In [1]: import numpy as np

In [2]: np.set_printoptions(suppress=True, linewidth=120)

In [3]: feats = np.load("m.npy")

In [4]: feats
Out[4]: 
array([[  5.51,  11.27,  -8.64],
       [  5.05,  11.58,  -8.38],
       [  5.82,   9.56,  -9.87],
       [ 10.37,   7.79,  -5.72],
       [ 10.37,   6.95,  -2.51],
       [  6.32,  10.51,  -9.09],
       [  3.33,  11.63, -10.43],
       [  9.59,   7.5 ,  -2.94],
       [  6.25,  12.52,  -9.43],
       [  5.32,  10.47,  -8.57],
       [  8.63,   6.79,  -5.26],
       [  5.07,  10.82,  -7.78],
       [ 10.86,   5.97,  -4.97],
       [  9.75,   5.94,  -4.49],
       [  9.62,   5.26,  -5.84],
       [  4.24,  11.86, -10.  ],
       [ 10.29,   6.97,  -4.22],
       [  3.43,  10.78,  -8.87]])

In [5]: cov = np.cov(feats, rowvar=False)

In [6]: cov.shape
Out[6]: (3, 3)

In [7]: print(np.argwhere(np.triu(np.abs(np.corrcoef(feats.T)) > 0.8, 1)))
[[0 1]
 [0 2]
 [1 2]]

In [8]: round(float(np.corrcoef(feats[:, 2], feats[:, 0])[0, 1]), 2)
Out[8]: 0.89

In [9]: np.round(np.median(feats, axis=0), 2)
Out[9]: array([ 6.28, 10.02, -8.08])

In [10]: print(np.round(np.linalg.eigvalsh(cov)[::-1], 2))
[17.95  0.92  0.6 ]

In [11]: z = feats[:, 1] > np.median(feats[:, 1])

In [12]: f = feats[z].mean(axis=0) - feats[~z].mean(axis=0)

In [13]: np.argsort(-np.abs(f).round(6), kind="stable")
Out[13]: array([0, 1, 2])

In [14]: M2 = np.c_[feats[:, :1] @ np.array([[-5]]), np.array([5, 1, 9, 0, 2, 5, 3, 8, 4, 7, 5, 9, 8, 9, 1, 2, 4, 6])]

In [15]: M2.round(2)
Out[15]: 
array([[-27.55,   5.  ],
       [-25.25,   1.  ],
       [-29.1 ,   9.  ],
       [-51.85,   0.  ],
       [-51.85,   2.  ],
       [-31.6 ,   5.  ],
       [-16.65,   3.  ],
       [-47.95,   8.  ],
       [-31.25,   4.  ],
       [-26.6 ,   7.  ],
       [-43.15,   5.  ],
       [-25.35,   9.  ],
       [-54.3 ,   8.  ],
       [-48.75,   9.  ],
       [-48.1 ,   1.  ],
       [-21.2 ,   2.  ],
       [-51.45,   4.  ],
       [-17.15,   6.  ]])

In [16]: np.round(np.linalg.lstsq(feats, M2[:, 0])[0], 2) + 0
Out[16]: array([-5.,  0.,  0.])

In [17]: np.round(np.linalg.norm(np.linalg.qr(feats)[0].T @ M2, axis=0) ** 2 / ((M2 ** 2).sum(axis=0) + 1e-12), 2)
Out[17]: array([1.  , 0.72])

In [18]: vec = np.array([3, 3])

In [19]: y = M2 @ vec

In [20]: coef, lr = np.zeros(2), 1 / np.linalg.norm(M2, 2) ** 2

In [21]: for i in range(150):
    ...:     coef -= lr * M2.T @ (M2 @ coef - y)
    ...:     if i % 50 == 0: print(i, round(np.linalg.norm(M2 @ coef - y), 2))
    ...: 
0 47.29
50 32.27
100 22.02

In [22]: round(float(np.linalg.cond(M2)), 2)
Out[22]: 11.46

In [23]: def softmax(z):
    ...:     e = np.exp(z - z.max(axis=-1, keepdims=True))
    ...:     return e / e.sum(axis=-1, keepdims=True)
    ...: 

In [24]: print(np.round(softmax(feats[16]), 2) + 0)
[0.97 0.03 0.  ]

In [25]: print(np.round(softmax(10 * feats[16]), 2) + 0)
[1. 0. 0.]

In [26]: scores = feats @ feats.T / np.sqrt(3)

In [27]: np.round(softmax(scores)[16] @ feats, 2)
Out[27]: array([ 6.36, 12.39, -9.33])

In [28]: softmax(scores).round(6).argmax(axis=1)
Out[28]: array([8, 8, 8, 8, 3, 8, 8, 8, 8, 8, 8, 8, 8, 8, 8, 8, 8, 8])
